$ python3 -q
>>> import numpy as np
>>> from numpy import linalg as LA
>>> np.set_printoptions(precision=2, suppress=True, linewidth=100, floatmode="fixed")
>>> rd = lambda a: np.round(a, 2) + 0
>>> X = np.load("block18.npy")
>>> X
array([[-1.01, -1.22, -1.56,  0.00, -0.46, -0.56, -1.55, -1.03],
       [-2.28, -2.31, -3.44,  0.19, -1.17, -1.09, -3.23, -2.30],
       [-2.27, -2.14, -3.36, -0.02, -1.06, -1.18, -3.58, -2.12],
       [ 0.71,  0.75,  1.01, -0.13,  0.24,  0.35,  1.10,  0.75],
       [ 1.19,  1.23,  1.87, -0.01,  0.57,  0.82,  1.97,  1.33],
       [ 1.62,  1.74,  2.59,  0.00,  0.90,  0.81,  2.57,  1.63],
       [-1.58, -1.50, -2.30,  0.06, -0.73, -0.84, -2.23, -1.43],
       [-1.36, -1.33, -1.97, -0.09, -0.74, -0.73, -1.96, -1.27],
       [ 4.63,  4.82,  7.16, -0.03,  2.20,  2.45,  7.08,  4.78],
       [ 0.33,  0.37,  0.54, -0.12,  0.35,  0.18,  0.61,  0.36],
       [ 1.14,  1.25,  1.68,  0.04,  0.65,  0.63,  1.82,  1.25],
       [ 3.64,  3.64,  5.54, -0.11,  1.91,  1.96,  5.55,  3.66],
       [-1.43, -1.39, -2.23,  0.03, -0.68, -0.73, -2.04, -1.42],
       [-2.88, -2.91, -4.37,  0.13, -1.50, -1.48, -4.38, -2.89],
       [-2.41, -2.72, -4.04,  0.16, -1.52, -1.35, -4.14, -2.82],
       [-1.01, -0.87, -1.33, -0.01, -0.39, -0.57, -1.08, -0.91],
       [ 0.51,  0.40,  0.79,  0.05,  0.29,  0.28,  0.84,  0.47],
       [ 0.48,  0.34,  0.73,  0.14,  0.30,  0.31,  0.80,  0.48],
       [-0.91, -0.80, -1.15, -0.07, -0.61, -0.47, -1.28, -0.85],
       [-1.63, -1.66, -2.15,  0.10, -0.78, -0.85, -2.33, -1.47],
       [ 2.08,  1.99,  2.86, -0.02,  1.05,  0.94,  2.71,  1.90],
       [-1.53, -1.37, -2.15,  0.12, -0.56, -0.72, -2.08, -1.27],
       [ 0.69,  0.65,  1.11, -0.05,  0.32,  0.28,  1.13,  0.73],
       [ 0.80,  0.82,  1.00,  0.13,  0.29,  0.44,  0.99,  0.78]])
>>> out = np.c_[X[:, :4] @ np.array([[0, -2, 2, 2], [1, -1, -2, 2], [2, 2, -2, 2], [-1, -2, 1, -1]]), np.array([2, -2, -1, -2, 0, 1, -1, -2, -1, 1, 0, 1, -1, -2, -1, 2, -2, -1, -2, 2, -1, 0, 2, 0])]
>>> rd(out)
array([[ -4.34,   0.12,   3.54,  -7.58,   2.00],
       [ -9.38,  -0.39,   7.13, -16.25,  -2.00],
       [ -8.84,   0.00,   6.44, -15.52,  -1.00],
       [  2.90,   0.11,  -2.23,   5.07,  -2.00],
       [  4.98,   0.15,  -3.83,   8.59,   0.00],
       [  6.92,   0.20,  -5.42,  11.90,   1.00],
       [ -6.16,  -0.06,   4.50, -10.82,  -1.00],
       [ -5.18,   0.29,   3.79,  -9.23,  -2.00],
       [ 19.17,   0.30, -14.73,  33.25,  -1.00],
       [  1.57,   0.29,  -1.28,   2.60,   1.00],
       [  4.57,  -0.25,  -3.54,   8.10,   0.00],
       [ 14.83,   0.38, -11.19,  25.75,   1.00],
       [ -5.88,  -0.27,   4.41, -10.13,  -1.00],
       [-11.78,  -0.33,   8.93, -20.45,  -2.00],
       [-10.96,  -0.86,   8.86, -18.50,  -1.00],
       [ -3.52,   0.25,   2.37,  -6.41,   2.00],
       [  1.93,   0.06,  -1.31,   3.35,  -2.00],
       [  1.66,  -0.12,  -1.04,   2.96,  -1.00],
       [ -3.03,   0.46,   2.01,  -5.65,  -2.00],
       [ -6.06,   0.42,   4.46, -10.98,   2.00],
       [  7.73,  -0.39,  -5.56,  13.88,  -1.00],
       [ -5.79,  -0.11,   4.10, -10.22,   0.00],
       [  2.92,   0.29,  -2.19,   4.95,   2.00],
       [  2.69,  -0.68,  -1.91,   5.11,   0.00]])
>>> rd(LA.norm(LA.qr(X)[0].T @ out, axis=0) ** 2 / ((out ** 2).sum(axis=0) + 1e-12))
array([1.00, 1.00, 1.00, 1.00, 0.37])
>>> rd(LA.lstsq(X, out[:, 0])[0])
array([ 0.00,  1.00,  2.00, -1.00,  0.00,  0.00,  0.00,  0.00])
>>> proj = X @ LA.solve(X.T @ X, X.T)
>>> rd(np.trace(proj))
np.float64(8.0)
>>> rd(proj @ X[:, 6])
array([-1.55, -3.23, -3.58,  1.10,  1.97,  2.57, -2.23, -1.96,  7.08,  0.61,  1.82,  5.55, -2.04,
       -4.38, -4.14, -1.08,  0.84,  0.80, -1.28, -2.33,  2.71, -2.08,  1.13,  0.99])
>>> rd(np.diag(proj))
array([0.36, 0.35, 0.47, 0.35, 0.46, 0.32, 0.19, 0.22, 0.57, 0.24, 0.21, 0.27, 0.16, 0.14, 0.55,
       0.46, 0.12, 0.28, 0.38, 0.51, 0.42, 0.35, 0.28, 0.34])
>>> rd(LA.eigvalsh(proj))
array([0.00, 0.00, 0.00, 0.00, 0.00, 0.00, 0.00, 0.00, 0.00, 0.00, 0.00, 0.00, 0.00, 0.00, 0.00,
       0.00, 1.00, 1.00, 1.00, 1.00, 1.00, 1.00, 1.00, 1.00])
>>> x0 = np.array([0, 0, 5, 0, 1, 2, 4, 4])
>>> rhs = X @ x0
>>> rd(LA.lstsq(X, rhs)[0])
array([0.00, 0.00, 5.00, 0.00, 1.00, 2.00, 4.00, 4.00])
>>> rd(LA.solve(X.T @ X, X.T @ rhs))
array([0.00, 0.00, 5.00, 0.00, 1.00, 2.00, 4.00, 4.00])
>>> rd(LA.pinv(X) @ X)
array([[1.00, 0.00, 0.00, 0.00, 0.00, 0.00, 0.00, 0.00],
       [0.00, 1.00, 0.00, 0.00, 0.00, 0.00, 0.00, 0.00],
       [0.00, 0.00, 1.00, 0.00, 0.00, 0.00, 0.00, 0.00],
       [0.00, 0.00, 0.00, 1.00, 0.00, 0.00, 0.00, 0.00],
       [0.00, 0.00, 0.00, 0.00, 1.00, 0.00, 0.00, 0.00],
       [0.00, 0.00, 0.00, 0.00, 0.00, 1.00, 0.00, 0.00],
       [0.00, 0.00, 0.00, 0.00, 0.00, 0.00, 1.00, 0.00],
       [0.00, 0.00, 0.00, 0.00, 0.00, 0.00, 0.00, 1.00]])
>>> rng = np.random.default_rng(9507)
>>> rhs = rhs + 0.3 * rng.normal(size=24)
>>> rd(rhs)
array([-19.42, -42.34, -43.38,  13.49,  25.13,  32.39, -28.65, -24.86,  90.46,   7.38,  22.63,
        70.87, -26.84, -55.59, -52.52, -16.26,  10.13,   9.44, -14.77, -28.82,  35.33, -26.02,
        14.07,  13.46])
>>> beta, *_ = LA.lstsq(X, rhs)
>>> [round(float(LA.norm(LA.solve(X.T @ X + lam * np.eye(8), X.T @ rhs))), 2) for lam in (0, 1, 10, 100)]
[8.74, 6.79, 6.64, 5.89]
>>> rd(X.T @ (rhs - X @ beta))
array([0.00, 0.00, 0.00, 0.00, 0.00, 0.00, 0.00, 0.00])
>>> beta.round()
array([-1.00,  0.00,  5.00, -1.00, -0.00,  4.00,  5.00,  3.00])
